$ python -q
>>> import numpy as np
>>> np.set_printoptions(suppress=True, linewidth=120)
>>> K = np.load("mat.npy")
>>> print(K)
[[ 0.0031 -0.0759  0.069 ]
 [ 0.0689  0.007  -0.3187]
 [ 0.0913  0.1092 -1.3517]
 [-0.0911 -0.0677  1.7599]
 [-0.0513 -0.1285  0.0626]
 [-0.0655 -0.0485 -0.2321]
 [ 0.0518  0.1254 -0.0545]
 [ 0.1115  0.1988  0.1772]
 [-0.0921  0.0297 -0.3002]
 [-0.029   0.0503  1.4986]
 [-0.0373  0.069   0.9485]
 [-0.1003 -0.0511 -0.0347]
 [ 0.0415  0.102   0.9963]
 [-0.0155  0.0061 -1.8078]
 [ 0.1228 -0.0265  0.9803]
 [ 0.1932 -0.0218  0.9509]
 [-0.0577  0.0945 -0.4075]]
>>> B = np.array([[0, -2], [1, 0], [1, -3]])
>>> print(np.vstack([K, B.T]).shape)
(19, 3)
>>> print(np.linalg.matrix_rank(np.vstack([K, B.T])))
3
>>> print(np.linalg.matrix_rank(K @ B))
2
>>> feats = np.loadtxt("test0.csv", delimiter=",")
>>> print(feats)
[[-0.93  0.33 -0.9  -0.09]
 [-1.77  1.47 -2.52 -1.35]
 [ 2.55 -0.88  2.53  0.58]
 [ 0.93  0.08  0.55 -0.3 ]]
>>> f = np.array([0, 1])
>>> print(np.round(np.correlate(feats[0], feats[1], "full"), 4))
[ 1.2555  1.8981 -0.9837  4.5207 -1.6803  1.4607  0.1593]
>>> print(np.convolve(feats[0], f))
[ 0.   -0.93  0.33 -0.9  -0.09]
>>> J = np.loadtxt("sample4.csv", delimiter=",")
>>> print(J)
[[ 1. -2.  4.]
 [ 1. -1.  1.]
 [ 1.  0.  0.]
 [ 1.  1.  1.]]
>>> print(J - J[0])
[[ 0.  0.  0.]
 [ 0.  1. -3.]
 [ 0.  2. -4.]
 [ 0.  3. -3.]]
>>> print(J.sum(axis=0))
[ 4. -2.  6.]
>>> mat = 0.2 ** np.abs(np.subtract.outer(np.arange(3), np.arange(3)))
>>> print(mat.round(4))
[[1.   0.2  0.04]
 [0.2  1.   0.2 ]
 [0.04 0.2  1.  ]]
>>> cov = mat.T @ mat
>>> print(np.round(np.linalg.svd(mat, compute_uv=False) ** 2, 4))
[1.6992 0.9216 0.5424]
>>> print(np.diag(cov))
[1.0416 1.08   1.0416]
>>> print(cov.round(4))
[[1.0416 0.408  0.12  ]
 [0.408  1.08   0.408 ]
 [0.12   0.408  1.0416]]
>>> L = np.linalg.cholesky(cov)
>>> print(np.round(L @ L.T, 4))
[[1.0416 0.408  0.12  ]
 [0.408  1.08   0.408 ]
 [0.12   0.408  1.0416]]
>>> print(L.round(4))
[[1.0206 0.     0.    ]
 [0.3998 0.9593 0.    ]
 [0.1176 0.3763 0.9414]]
>>> print(np.linalg.eigvalsh(cov).min() > 0)
True
>>> x = np.array([1, 2, 2])
>>> target = mat @ x
>>> coef, lr = np.zeros(3), 1 / np.linalg.norm(mat, 2) ** 2
>>> for i in range(12):
...     coef -= lr * mat.T @ (mat @ coef - target)
...     if i % 2 == 0: print(i, round(np.linalg.norm(mat @ coef - target), 4))
... 
0 0.3108
2 0.0652
4 0.0138
6 0.003
8 0.0007
10 0.0002
>>> print(coef.round(4))
[1.0001 1.9999 2.    ]
>>> print(np.round(np.linalg.cond(mat), 4))
1.77
>>> P = np.triu(np.array([[0, -1, 3], [1, -1, 1], [3, 1, -1]]), 1) + np.eye(3)
>>> B = P @ mat @ np.linalg.inv(P)
>>> print(np.linalg.matrix_rank(B))
3
>>> print(np.round(np.poly(B), 4))
[ 1.     -3.      2.9184 -0.9216]
>>> print(B.round(4))
[[ 0.92  0.72 -0.64]
 [ 0.24  1.44 -0.96]
 [ 0.04  0.24  0.64]]
>>> q, V = np.linalg.qr(mat[:, :2])[0], np.linalg.qr(mat[:, 2:])[0]
>>> sig = np.linalg.svd(q.T @ V, compute_uv=False)
>>> print(np.round(np.degrees(np.arccos(sig.clip(0, 1))), 4))
[67.2747]
>>> print((sig > 0.9).sum())
0
>>> m1 = np.loadtxt("dump.csv", delimiter=",")
>>> print(m1)
[[-2. -2. -2.  3.]
 [ 0.  2. -2.  1.]
 [-2. -3.  0. -1.]
 [ 1. -1. -1.  2.]]
>>> rng = np.random.default_rng(49980)
>>> lab = rng.permutation(4)
>>> print(lab)
[0 3 2 1]
>>> B = m1[lab][:, lab]
>>> print(np.allclose(B, m1))
False
>>> print(B)
[[-2.  3. -2. -2.]
 [ 1.  2. -1. -1.]
 [-2. -1.  0. -3.]
 [ 0.  1. -2.  2.]]
>>> print(np.diag(B))
[-2.  2.  0.  2.]
>>> print(round(np.linalg.det(B), 4), round(np.linalg.det(m1[lab]), 4))
38.0 -38.0
>>> B = np.array([[-5, 4], [-4, 6], [-2, 6], [-6, 1]])
>>> print(m1 @ B)
[[  4. -29.]
 [-10.   1.]
 [ 28. -27.]
 [-11.  -6.]]
>>> print(B.T @ m1.T)
[[  4. -10.  28. -11.]
 [-29.   1. -27.  -6.]]
>>> print(np.linalg.matrix_rank(np.vstack([m1, B.T])))
4
>>> print(round(np.linalg.norm(m1[1], 1), 4), round(np.linalg.norm(m1[1], np.inf), 4))
5.0 2.0
>>> print(np.round(np.linalg.norm(m1, "nuc"), 4))
12.4323
>>> print(np.linalg.norm(m1, axis=1).argmax())
0
>>> print(round(np.linalg.norm(m1, 2), 4))
5.2354
>>> print(np.round(np.linalg.norm(m1, axis=1), 4))
[4.5826 3.     3.7417 2.6458]
>>> print(round(np.linalg.norm(m1[1] - m1[3]), 4))
3.4641
